$ ipython --no-banner

In [1]: import numpy as np

In [2]: np.set_printoptions(precision=2, suppress=True, linewidth=160)

In [3]: rnd = lambda a: np.round(a, 2) + 0

In [4]: K = np.loadtxt("mat.csv", delimiter=",")

In [5]: print(K)
[[  4.   4.   9.   6.]
 [  6.   6.  13.  12.]
 [  6.   7.  18.  19.]
 [ 15.   7.  23.  25.]
 [ 18.  11.  31.  25.]
 [ 19.  16.  38.  25.]
 [ 22.  24.  44.  31.]
 [ 30.  27.  45.  40.]
 [ 33.  32.  46.  46.]
 [ 40.  37.  49.  51.]
 [ 46.  45.  50.  57.]
 [ 52.  47.  52.  65.]
 [ 59.  56.  53.  66.]
 [ 66.  65.  59.  75.]
 [ 72.  74.  60.  82.]
 [ 72.  83.  66.  88.]
 [ 80.  86.  72.  95.]
 [ 82.  93.  78. 100.]
 [ 85.  95.  85. 106.]
 [ 90.  95.  90. 113.]]

In [6]: cen = K - K.mean(axis=0)

In [7]: Uu, sig, VT = np.linalg.svd(cen, full_matrices=False)

In [8]: print(np.linalg.matrix_rank(cen))
4

In [9]: print(np.abs(Uu[:, 0]).argmax())
19

In [10]: print(np.searchsorted(np.cumsum(sig ** 2) / (sig ** 2).sum(), 0.9) + 1)
1

In [11]: print((np.sign(Uu[:, 0]) == np.sign(Uu[0, 0])).astype(int))
[1 1 1 1 1 1 1 1 1 1 0 0 0 0 0 0 0 0 0 0]

In [12]: print(rnd(VT[0] * np.sign(VT[0, np.abs(VT[0]).argmax()])))
[0.49 0.55 0.37 0.56]

In [13]: print(rnd((sig ** 2).sum() ** 2 / (sig ** 4).sum()))
1.03

In [14]: print(rnd(sig ** 2 / (sig ** 2).sum()))
[0.99 0.01 0.   0.  ]

In [15]: D = np.linalg.norm(K[:, None] - K[None], axis=-1)

In [16]: print(np.linalg.matrix_rank(D ** 2))
6

In [17]: Q, _ = np.linalg.qr(np.array([[-1.0, -2.2, 2.3],
    ...:     [-0.4, 0.8, 0.5],
    ...:     [0.8, 0.8, 0.6],
    ...:     [-0.6, 1.0, -0.2],
    ...:     [0.4, 0.0, -1.2],
    ...:     [0.0, -1.5, -1.7],
    ...:     [1.3, 0.8, -0.2],
    ...:     [-1.2, 0.6, 0.3],
    ...:     [0.2, -0.5, 0.0],
    ...:     [-0.6, -2.1, 2.2],
    ...:     [-0.5, 0.7, 1.0],
    ...:     [1.6, -0.6, 0.1],
    ...:     [0.3, 1.3, 1.0]]))

In [18]: m1 = Q @ Q.T

In [19]: print(rnd(m1))
[[ 0.47 -0.01 -0.05 -0.09 -0.13 -0.03 -0.14  0.02  0.04  0.44  0.05  0.01 -0.04]
 [-0.01  0.08  0.03  0.08 -0.06 -0.15 -0.02  0.1  -0.04 -0.03  0.1  -0.11  0.1 ]
 [-0.05  0.03  0.18 -0.04 -0.05 -0.2   0.17 -0.09  0.    0.    0.05  0.16  0.17]
 [-0.09  0.08 -0.04  0.13 -0.02 -0.07 -0.07  0.15 -0.05 -0.12  0.08 -0.2   0.04]
 [-0.13 -0.06 -0.05 -0.02  0.09  0.15  0.02 -0.05  0.01 -0.12 -0.09  0.03 -0.09]
 [-0.03 -0.15 -0.2  -0.07  0.15  0.41 -0.11 -0.07  0.05 -0.04 -0.2   0.   -0.3 ]
 [-0.14 -0.02  0.17 -0.07  0.02 -0.11  0.22 -0.16  0.02 -0.08 -0.02  0.24  0.13]
 [ 0.02  0.1  -0.09  0.15 -0.05 -0.07 -0.16  0.22 -0.06 -0.04  0.11 -0.28  0.02]
 [ 0.04 -0.04  0.   -0.05  0.01  0.05  0.02 -0.06  0.02  0.05 -0.04  0.07 -0.03]
 [ 0.44 -0.03  0.   -0.12 -0.12 -0.04 -0.08 -0.04  0.05  0.42  0.03  0.08 -0.01]
 [ 0.05  0.1   0.05  0.08 -0.09 -0.2  -0.02  0.11 -0.04  0.03  0.13 -0.1   0.13]
 [ 0.01 -0.11  0.16 -0.2   0.03  0.    0.24 -0.28  0.07  0.08 -0.1   0.39  0.05]
 [-0.04  0.1   0.17  0.04 -0.09 -0.3   0.13  0.02 -0.03 -0.01  0.13  0.05  0.23]]

In [20]: Uu, sig, VT = np.linalg.svd(m1)

In [21]: vecs = VT[:(sig > 1e-8).sum()]

In [22]: rng = np.random.default_rng(31389)

In [23]: x0 = m1[4] + 3 * m1[3] + rng.integers(2) * np.eye(13)[9]

In [24]: print(rnd(x0))
[-0.41  0.19 -0.15  0.37  0.04 -0.05 -0.19  0.4  -0.14  0.51  0.13 -0.56  0.02]

In [25]: print(rnd(np.diag(vecs.T @ vecs)))
[0.47 0.08 0.18 0.13 0.09 0.41 0.22 0.22 0.02 0.42 0.13 0.39 0.23]

In [26]: print(np.allclose(vecs.T @ vecs @ x0, x0))
False

In [27]: print(np.linalg.matrix_rank(np.vstack([m1, x0])))
4

In [28]: F = np.loadtxt("run5.csv", delimiter=",")

In [29]: print(F)
[[ 0.1  0.1 -0.8  1.3 -0.2 -0.7 -0.2 -0.2]
 [-2.8  0.2  0.1 -0.1 -0.6  0.5 -1.5  0.4]
 [-0.3 -0.5  2.4  0.5 -1.1  0.5  0.3 -3.2]
 [ 0.3  0.  -0.3 -1.2 -1.4  0.9  1.7  0.8]
 [-0.6  1.1 -0.1  0.6 -1.8 -0.1  0.2  0.7]
 [-0.2  0.2 -0.2  1.9 -2.   0.2 -0.3  0.4]
 [ 0.1 -0.2 -1.7  2.2 -2.3 -0.3 -0.1  1.5]
 [ 0.  -0.5  1.3  0.  -0.6  1.6 -0.1 -1.1]
 [ 1.3  0.6 -0.3  0.6  1.4 -0.4  1.   1.1]
 [-1.4 -1.9 -1.5  0.  -1.2  0.9  0.4  0.1]
 [ 0.1  0.8  0.3  1.8  0.3 -1.6  1.6 -0.1]
 [ 0.  -0.5 -0.3 -1.  -0.8 -0.2 -0.4  0.1]]

In [30]: A2 = np.c_[F[:, :4] @ np.array([[0, 2, 3, 3], [3, 1, 1, 2], [3, 2, 2, 1], [3, 0, 2, 1]]), np.array([-1, -8, 6, 2, 7, -5, 9, 5, 1, -3, 6, 3])]

In [31]: print(rnd(A2))
[[  1.8  -1.3   1.4   1.   -1. ]
 [  0.6  -5.2  -8.2  -8.   -8. ]
 [  7.2   3.7   4.4   1.    6. ]
 [ -4.5   0.   -2.1  -0.6   2. ]
 [  4.8  -0.3   0.3   0.9   7. ]
 [  5.7  -0.6   3.    1.5  -5. ]
 [  0.9  -3.4   1.1   0.4   9. ]
 [  2.4   2.1   2.1   0.3   5. ]
 [  2.7   2.6   5.1   5.4   1. ]
 [-10.2  -7.7  -9.1  -9.5  -3. ]
 [  8.7   1.6   5.3   4.    6. ]
 [ -5.4  -1.1  -3.1  -2.3   3. ]]

In [32]: print(rnd(np.linalg.norm(np.linalg.qr(F)[0].T @ A2, axis=0) ** 2 / ((A2 ** 2).sum(axis=0) + 1e-12)))
[1.   1.   1.   1.   0.58]

In [33]: print(rnd(np.linalg.lstsq(F, A2[:, 0])[0]))
[0. 3. 3. 3. 0. 0. 0. 0.]

In [34]: print(np.linalg.matrix_rank(np.c_[F, A2]))
9

In [35]: x0 = np.array([3, 1, 0, 1, 3, 3, 0, 0])

In [36]: rhs = F @ x0

In [37]: print(rnd(np.linalg.solve(F.T @ F, F.T @ rhs)))
[3. 1. 0. 1. 3. 3. 0. 0.]

In [38]: print(rnd(rhs))
[-1.  -8.6 -2.7 -1.8 -5.8 -3.9 -5.5  2.5  8.1 -7.  -1.  -4.5]

In [39]: print(rnd(np.linalg.lstsq(F, rhs)[0]))
[3. 1. 0. 1. 3. 3. 0. 0.]

In [40]: try:
    ...:     np.linalg.solve(F, rhs)
    ...: except np.linalg.LinAlgError as e:
    ...:     print(e)
    ...: 
Last 2 dimensions of the array must be square

In [41]: rhs = rhs + 0.1 * rng.normal(size=12)

In [42]: print(rnd(rhs))
[-1.02 -8.56 -2.7  -1.87 -5.69 -3.86 -5.46  2.5   7.94 -7.04 -1.04 -4.48]

In [43]: c, *_ = np.linalg.lstsq(F, rhs)

In [44]: print(rnd(np.linalg.norm(rhs - F @ c)))
0.11

In [45]: print([round(float(np.linalg.norm(np.linalg.solve(F.T @ F + lam * np.eye(8), F.T @ rhs))), 2) for lam in (0, 1, 10, 100)])
[5.35, 4.26, 2.4, 0.66]

In [46]: print(rnd(F.T @ (rhs - F @ c)))
[0. 0. 0. 0. 0. 0. 0. 0.]

In [47]: u = np.array([8, 0])

In [48]: print(rnd(np.correlate(F[8], F[0], "full")))
[-0.26 -0.38 -0.97 -0.74  1.38 -0.82 -1.96  0.79  0.53 -2.58  1.6   0.73 -0.82  0.21  0.11]

In [49]: print(np.convolve(F[8], u))
[10.4  4.8 -2.4  4.8 11.2 -3.2  8.   8.8  0. ]

In [50]: print(np.polyval(u, F[8]))
[10.4  4.8 -2.4  4.8 11.2 -3.2  8.   8.8]

In [51]: A2 = np.array([[9, 5],
    ...:     [9, 6],
    ...:     [9, -6],
    ...:     [-3, 7],
    ...:     [-1, 1],
    ...:     [-8, -6],
    ...:     [4, -2],
    ...:     [-8, 6]])

In [52]: print(rnd(np.einsum("ij->j", F)))
[ -3.4  -0.6  -1.1   6.6 -10.3   1.3   2.6   0.5]

In [53]: print(np.vstack([F, A2.T]).shape)
(14, 8)

In [54]: data = np.load("m.npy")

In [55]: print(data)
[[-3 -2 -1  0  1  2  3  4  5]
 [ 6  7  8  9 10 11 12 13 14]
 [15 16 17 18 19 20 21 22 23]
 [24 25 26 27 28 29 30 31 32]
 [33 34 35 36 37 38 39 40 41]
 [42 43 44 45 46 47 48 49 50]
 [51 52 53 54 55 56 57 58 59]]

In [56]: rank = np.linalg.matrix_rank(data)

In [57]: print(rank)
2

In [58]: ns = np.linalg.svd(data)[2][rank:].T

In [59]: print(np.linalg.matrix_rank(data.T @ data), np.linalg.matrix_rank(data @ data.T))
2 2

In [60]: print(rnd(ns @ ns.T))
[[ 0.62 -0.31 -0.24 -0.18 -0.11 -0.04  0.02  0.09  0.16]
 [-0.31  0.74 -0.21 -0.16 -0.11 -0.06 -0.01  0.04  0.09]
 [-0.24 -0.21  0.82 -0.14 -0.11 -0.08 -0.04 -0.01  0.02]
 [-0.18 -0.16 -0.14  0.87 -0.11 -0.09 -0.08 -0.06 -0.04]
 [-0.11 -0.11 -0.11 -0.11  0.89 -0.11 -0.11 -0.11 -0.11]
 [-0.04 -0.06 -0.08 -0.09 -0.11  0.87 -0.14 -0.16 -0.18]
 [ 0.02 -0.01 -0.04 -0.08 -0.11 -0.14  0.82 -0.21 -0.24]
 [ 0.09  0.04 -0.01 -0.06 -0.11 -0.16 -0.21  0.74 -0.31]
 [ 0.16  0.09  0.02 -0.04 -0.11 -0.18 -0.24 -0.31  0.62]]

In [61]: print([int(np.linalg.matrix_rank(data[:i])) for i in range(1, len(data) + 1)])
[1, 2, 2, 2, 2, 2, 2]

In [62]: ang = np.radians(180)

In [63]: R = np.eye(9)

In [64]: R[1, 1] = R[2, 2] = np.cos(ang)

In [65]: R[1, 2], R[2, 1] = -np.sin(ang), np.sin(ang)

In [66]: print(rnd(R))
[[ 1.  0.  0.  0.  0.  0.  0.  0.  0.]
 [ 0. -1.  0.  0.  0.  0.  0.  0.  0.]
 [ 0.  0. -1.  0.  0.  0.  0.  0.  0.]
 [ 0.  0.  0.  1.  0.  0.  0.  0.  0.]
 [ 0.  0.  0.  0.  1.  0.  0.  0.  0.]
 [ 0.  0.  0.  0.  0.  1.  0.  0.  0.]
 [ 0.  0.  0.  0.  0.  0.  1.  0.  0.]
 [ 0.  0.  0.  0.  0.  0.  0.  1.  0.]
 [ 0.  0.  0.  0.  0.  0.  0.  0.  1.]]

In [67]: A2 = data @ R.T

In [68]: print(np.allclose(np.linalg.norm(data, axis=1), np.linalg.norm(A2, axis=1)))
True

In [69]: print(rnd(np.linalg.det(R)), np.trace(R))
1.0 5.0

In [70]: print(rnd(np.linalg.svd(data, compute_uv=False)), rnd(np.linalg.svd(A2, compute_uv=False)))
[264.77  11.06   0.     0.     0.     0.     0.  ] [264.77  11.06   0.     0.     0.     0.     0.  ]

In [71]: print(np.allclose(data @ data.T, A2 @ A2.T))
True

In [72]: E = np.eye(14, dtype=int)[rng.permutation(14)]

In [73]: print(E)
[[0 0 0 0 0 0 0 0 0 0 0 1 0 0]
 [0 0 0 0 0 0 0 0 0 0 0 0 0 1]
 [0 0 0 0 1 0 0 0 0 0 0 0 0 0]
 [0 0 0 0 0 0 1 0 0 0 0 0 0 0]
 [0 0 0 0 0 0 0 1 0 0 0 0 0 0]
 [0 0 0 1 0 0 0 0 0 0 0 0 0 0]
 [0 0 0 0 0 0 0 0 0 0 0 0 1 0]
 [0 0 0 0 0 0 0 0 0 1 0 0 0 0]
 [0 0 0 0 0 0 0 0 0 0 1 0 0 0]
 [0 0 1 0 0 0 0 0 0 0 0 0 0 0]
 [0 0 0 0 0 1 0 0 0 0 0 0 0 0]
 [0 0 0 0 0 0 0 0 1 0 0 0 0 0]
 [1 0 0 0 0 0 0 0 0 0 0 0 0 0]
 [0 1 0 0 0 0 0 0 0 0 0 0 0 0]]

In [74]: print(rnd(np.sort(np.abs(np.linalg.eigvals(E)))[::-1]))
[1. 1. 1. 1. 1. 1. 1. 1. 1. 1. 1. 1. 1. 1.]

In [75]: print(E @ np.ones(14))
[1. 1. 1. 1. 1. 1. 1. 1. 1. 1. 1. 1. 1. 1.]

In [76]: pr = np.eye(14)[10]

In [77]: for _ in range(5):
    ...:     pr = pr @ E
    ...:     print(pr.round(2))
    ...: 
[0. 0. 0. 0. 0. 1. 0. 0. 0. 0. 0. 0. 0. 0.]
[0. 0. 0. 1. 0. 0. 0. 0. 0. 0. 0. 0. 0. 0.]
[0. 0. 0. 0. 0. 0. 1. 0. 0. 0. 0. 0. 0. 0.]
[0. 0. 0. 0. 0. 0. 0. 0. 0. 0. 0. 0. 1. 0.]
[1. 0. 0. 0. 0. 0. 0. 0. 0. 0. 0. 0. 0. 0.]

In [78]: mat = np.loadtxt("sample8.csv", delimiter=",")

In [79]: print(mat)
[[ 1.22 -1.3  -1.7  -0.5  -0.8  -1.5  -0.8  -1.8 ]
 [-2.24  2.    0.1  -1.4   0.5  -1.2  -0.8  -1.5 ]
 [ 0.59 -0.6   0.5  -1.1   1.1   0.3  -0.9  -1.2 ]
 [ 0.15 -0.1   1.5  -0.1   0.1  -0.4   0.4   0.7 ]
 [-0.75  0.8  -1.5  -0.7   0.5   1.2  -1.8  -1.8 ]
 [-0.76  0.7  -0.8  -0.7   0.4  -0.8   0.7  -0.6 ]
 [-0.3   0.4  -1.6  -0.1   0.2   1.3  -1.2   0.  ]
 [-1.97  2.1  -0.2   1.4  -1.2  -0.2  -0.1  -0.1 ]
 [ 0.14 -0.2   1.9   0.    1.4  -1.    0.1  -0.5 ]
 [ 0.66 -0.7   0.1  -0.2  -1.4   1.9   0.4  -0.3 ]
 [-0.26  0.3  -1.1  -1.9   0.7  -0.1   1.2  -0.9 ]
 [ 1.61 -1.6   0.2   1.5  -0.1  -1.5  -1.1   0.5 ]
 [ 1.47 -1.4  -0.1  -0.8   0.6   1.7  -0.4  -1.6 ]
 [-0.42  0.5  -1.5  -0.8  -0.2   0.1   1.4  -1.4 ]
 [ 1.61 -1.6  -0.6  -1.1   0.3  -2.4   0.9   0.3 ]
 [-0.16  0.3  -0.5   1.    0.3   0.4  -0.9  -0.6 ]
 [ 1.45 -1.5  -0.4  -2.4   1.8  -0.4  -1.5  -1.1 ]
 [ 0.53 -0.4   0.3   0.2  -1.7   0.2   0.9  -1.  ]
 [-0.77  0.9  -0.3   0.3   2.4  -1.3   0.3  -0.3 ]
 [-1.05  1.    0.5   0.9   0.3  -0.4   0.2  -1.5 ]
 [ 0.84 -0.8   0.9  -0.5   1.2   0.1   0.9  -0.3 ]
 [ 1.06 -1.    0.6   0.   -0.9   0.7   0.3   0.8 ]
 [ 1.72 -1.6  -2.   -0.8  -1.5   0.6   0.   -0.7 ]
 [ 0.61 -0.8   0.1   1.1  -0.9  -0.6   0.8  -1.5 ]
 [ 1.11 -1.2   1.5  -0.7   0.   -1.1  -0.2   0.9 ]
 [ 0.68 -0.7  -0.2  -1.2   0.9   1.1   0.4   0.3 ]
 [-1.36  1.5   0.4  -1.7   0.2   0.1  -0.5  -0.3 ]
 [-0.21  0.1  -0.8   1.6   0.5  -0.4   0.1   0.2 ]
 [ 1.99 -2.    0.1  -0.2   1.   -0.2   0.8   0.  ]
 [-0.07  0.1   1.2   1.4  -1.4   0.8  -1.2   2.7 ]
 [ 0.14 -0.1  -0.4   0.2  -1.2  -0.2   1.   -1.6 ]
 [-0.8   0.8  -0.1  -1.3   0.8  -0.3   0.9   0.6 ]
 [ 3.68 -3.7  -0.4   1.1   0.8   0.3   0.5  -0.2 ]
 [-0.58  0.4   0.3   0.5  -0.4   0.8  -1.1  -0.9 ]
 [ 0.27 -0.3  -0.9  -1.8   0.   -1.   -0.3   1.1 ]
 [-1.17  1.4  -1.5  -0.9  -1.5  -2.   -0.7  -1.  ]
 [-0.58  0.7   0.8  -0.8   0.9   0.6   0.2  -0.3 ]
 [-0.3   0.4  -0.8   0.1  -0.6  -0.4  -0.5  -1.2 ]
 [ 0.4  -0.6   0.    0.8   0.    2.3   1.6  -1.6 ]
 [-0.12  0.1  -0.4  -0.8   0.1  -1.3   0.4   0.5 ]
 [-1.51  1.6  -1.   -0.4  -1.5  -0.1   0.4   0.5 ]
 [-0.08  0.   -0.3  -1.7   0.4  -0.7  -2.2   0.2 ]
 [-0.44  0.3   0.2   0.9   0.1   0.1  -0.4   0.2 ]
 [ 0.48 -0.5   0.8  -0.7  -0.8   1.2   0.    1.7 ]
 [ 0.91 -0.9  -0.3   1.4  -1.   -1.9   1.5   2.2 ]]

In [80]: hat = mat @ np.linalg.solve(mat.T @ mat, mat.T)

In [81]: print(rnd(np.trace(hat)))
8.0

In [82]: print(rnd(np.diag(hat)))
[0.26 0.33 0.11 0.1  0.21 0.09 0.2  0.16 0.2  0.16 0.16 0.22 0.18 0.16 0.21 0.14 0.25 0.22 0.31 0.13 0.11 0.08 0.24 0.22 0.17 0.11 0.15 0.18 0.1  0.26 0.14
 0.12 0.3  0.15 0.17 0.32 0.12 0.08 0.32 0.06 0.14 0.21 0.07 0.16 0.26]

In [83]: print(np.allclose(hat @ hat, hat))
True

In [84]: print(np.linalg.matrix_rank(np.eye(45) - hat))
37

In [85]: cen = mat - mat.mean(axis=0)

In [86]: vecs = np.linalg.svd(cen)[2][:7]

In [87]: A2 = cen - cen @ vecs.T @ vecs

In [88]: print(rnd(np.linalg.norm(A2) / np.linalg.norm(cen)))
0.02

In [89]: print(rnd(A2.std(axis=0)))
[0.05 0.05 0.   0.   0.   0.   0.   0.  ]

In [90]: G = np.cov(mat, rowvar=False)

In [91]: print(np.median(mat, axis=0))
[ 0.14 -0.1  -0.2  -0.4   0.1  -0.2   0.1  -0.3 ]

In [92]: print(np.argsort(-mat.std(axis=0).round(6), kind="stable"))
[1 0 7 5 3 4 6 2]

In [93]: print(rnd(G))
[[ 1.27 -1.28  0.06  0.08  0.09  0.07  0.15  0.14]
 [-1.28  1.3  -0.08 -0.09 -0.11 -0.07 -0.15 -0.13]
 [ 0.06 -0.08  0.78  0.17  0.15  0.07  0.05  0.31]
 [ 0.08 -0.09  0.17  1.06 -0.3   0.07  0.14  0.17]
 [ 0.09 -0.11  0.15 -0.3   0.93 -0.07 -0.07 -0.15]
 [ 0.07 -0.07  0.07  0.07 -0.07  1.1  -0.03 -0.14]
 [ 0.15 -0.15  0.05  0.14 -0.07 -0.03  0.81  0.04]
 [ 0.14 -0.13  0.31  0.17 -0.15 -0.14  0.04  1.11]]
